$ python3 -q
>>> import numpy as np
>>> import numpy.linalg as la
>>> np.set_printoptions(suppress=True, linewidth=160)
>>> M = np.array([[3.0, 1.0, 1.0, 1.0],
...     [1.0, 3.0, 1.0, 1.0],
...     [1.0, 1.0, 3.0, 1.0],
...     [1.0, 1.0, 1.0, 3.0]])
>>> L = la.cholesky(M)
>>> np.round(M / np.sqrt(np.outer(np.diag(M), np.diag(M))), 2)
array([[1.  , 0.33, 0.33, 0.33],
       [0.33, 1.  , 0.33, 0.33],
       [0.33, 0.33, 1.  , 0.33],
       [0.33, 0.33, 0.33, 1.  ]])
>>> la.eigvalsh(M).min() > 0
np.True_
>>> ev, evecs = la.eig(M)
>>> np.round(np.sort(la.eigvals(M @ M)), 2)
array([ 4.,  4.,  4., 36.])
>>> np.round(np.prod(ev), 2)
np.float64(48.0)
>>> print(ev.round(2))
[2. 6. 2. 2.]
>>> np.round(np.sort(la.eigvals(M.T)), 2)
array([2., 2., 2., 6.])
>>> rng = np.random.default_rng(592362)
>>> labels = rng.permutation(4)
>>> labels
array([3, 2, 1, 0])
>>> M2 = M[labels][:, labels]
>>> print(M2)
[[3. 1. 1. 1.]
 [1. 3. 1. 1.]
 [1. 1. 3. 1.]
 [1. 1. 1. 3.]]
>>> ev, evecs = la.eigh(M)
>>> np.round(la.eigvalsh(M + -1 * np.eye(4)), 2)
array([1., 1., 1., 5.])
>>> m1 = np.loadtxt("data.csv", delimiter=",")
>>> m1
array([[-1., -3., -1., -3.,  5., -1., -3.],
       [ 0.,  1.,  3.,  2., -1.,  5.,  0.],
       [ 0.,  0.,  2., -3., -3.,  3., -3.],
       [ 0.,  0.,  0.,  0., -2., -3., -3.],
       [ 0.,  0.,  0.,  0.,  0., -3.,  0.],
       [ 0.,  0.,  0.,  0.,  0.,  3.,  3.],
       [ 0.,  0.,  0.,  0.,  0.,  0., -3.]])
>>> M2 = m1 / np.sqrt((m1 ** 2).mean(axis=1, keepdims=True))
>>> la.matrix_rank(M2) == la.matrix_rank(m1)
np.True_
>>> W1 = np.array([[0, -4, -1, 4, -7, -8],
...     [5, 3, 3, -8, -5, 1],
...     [0, 0, 5, -6, -3, 5],
...     [-8, 6, 7, -6, -3, -6],
...     [-4, 0, 1, 3, 0, 5],
...     [5, 4, 6, 2, -1, -6],
...     [6, -1, 5, 5, 2, 4]])
>>> b = np.array([1, 0, 0, 1, 2, 2])
>>> hid = np.maximum(m1 @ W1 + b, 0)
>>> la.matrix_rank(hid)
np.int64(6)
>>> np.round((hid > 0).mean(axis=0), 2)
array([0.43, 0.43, 0.29, 0.29, 0.43, 0.29])
>>> C = np.array([[2, -1], [-3, 0], [1, -2], [-3, 1], [-2, 1], [-3, 2]])
>>> W1 @ C
array([[ 37, -17],
       [ 35, -22],
       [ 14,  -9],
       [ 15, -27],
       [-31,  15],
       [ 18, -28],
       [-11,  -1]])
>>> [int(la.matrix_rank(la.matrix_power(m1, p))) for p in range(1, 8)]
[6, 5, 5, 5, 5, 5, 5]
>>> np.round(np.sort(la.eigvals(m1)), 2)
array([-3., -1.,  0.,  0.,  1.,  2.,  3.])
>>> m1 @ m1
array([[  1.,   0., -10.,   0.,   7., -26.,  21.],
       [  0.,   1.,   9.,  -7., -14.,  26.,   0.],
       [  0.,   0.,   4.,  -6.,   0.,  33.,  21.],
       [  0.,   0.,   0.,   0.,   0.,  -3.,   0.],
       [  0.,   0.,   0.,   0.,   0.,  -9.,  -9.],
       [  0.,   0.,   0.,   0.,   0.,   9.,   0.],
       [  0.,   0.,   0.,   0.,   0.,   0.,   9.]])
>>> x0 = np.array([0, 3, -1, -1])
>>> target = M @ x0
>>> target
array([ 1.,  7., -1., -1.])
>>> np.round(la.solve(M, M[:, 0]), 2) + 0
array([1., 0., 0., 0.])
>>> np.round(la.solve(M, target + M[:, 3]), 2) + 0
array([ 0.,  3., -1.,  0.])
>>> print(np.round(la.solve(M, target), 2))
[ 0.  3. -1. -1.]
>>> np.round(la.solve(M, 4 * target), 2)
array([ 0., 12., -4., -4.])
>>> F = np.loadtxt("case3.csv", delimiter=",")
>>> F
array([[ 2.65,  1.81,  3.52,  0.18,  1.79, -2.95],
       [-1.61,  5.17, -3.77,  0.46,  2.41, -0.26],
       [-1.81,  0.3 , -1.97,  0.57, -2.03, -1.41],
       [ 2.44, -0.88,  1.99, -0.41, -0.76, -2.33],
       [-0.25,  0.53,  0.09, -5.47, -2.93, -1.31],
       [-2.99, -4.2 , -1.32,  1.01,  2.68, -2.99],
       [ 3.59, -1.87, -0.3 , -4.88, -1.87, -0.41],
       [ 1.84,  4.98,  0.39,  2.11,  1.43, -3.09],
       [-2.64, -1.11, -4.73, -0.25,  3.69, -0.9 ],
       [ 0.13,  1.4 , -3.73,  2.68, -5.06,  4.85],
       [-3.43,  0.3 , -2.74,  4.69,  0.73,  2.72],
       [-0.11, -0.37, -0.11,  2.54, -2.76, -0.09],
       [-0.25,  0.98,  0.51, -3.8 ,  2.11,  0.7 ],
       [-0.98, -2.31, -0.78, -2.03,  2.32,  1.21],
       [ 0.42, -1.19, -3.13,  4.36,  0.99, -1.74],
       [ 1.29,  3.46,  2.13, -0.17,  2.54,  0.41],
       [-2.69, -2.94,  0.08, -3.52,  1.88,  2.74],
       [ 1.38, -3.13,  2.79,  1.69, -2.34,  2.14],
       [-1.47,  2.98,  2.18, -4.95,  5.23,  0.72],
       [ 2.52, -1.57, -1.39, -1.29,  2.91, -2.81],
       [ 2.85,  1.54, -0.77,  7.16, -0.38, -1.12],
       [ 2.75,  1.08, -0.29,  1.41,  1.34, -0.17]])
>>> round(la.norm(F) ** 2 / la.norm(F, 2) ** 2, 2)
np.float64(3.15)
>>> round(la.norm(F[3], 1), 2), round(float(la.norm(F[3], np.inf)), 2)
(np.float64(8.81), 2.44)
>>> round(float(la.norm(F, 1)), 2), round(la.norm(F, np.inf), 2)
(55.63, np.float64(17.85))
>>> np.round(la.norm(F, axis=0), 2)
array([ 9.95, 11.55, 10.52, 15.1 , 12.1 ,  9.76])
>>> round(float(F[3] @ F[14]), 2)
-2.64
>>> round(float(la.norm(F, "nuc")), 2)
66.85
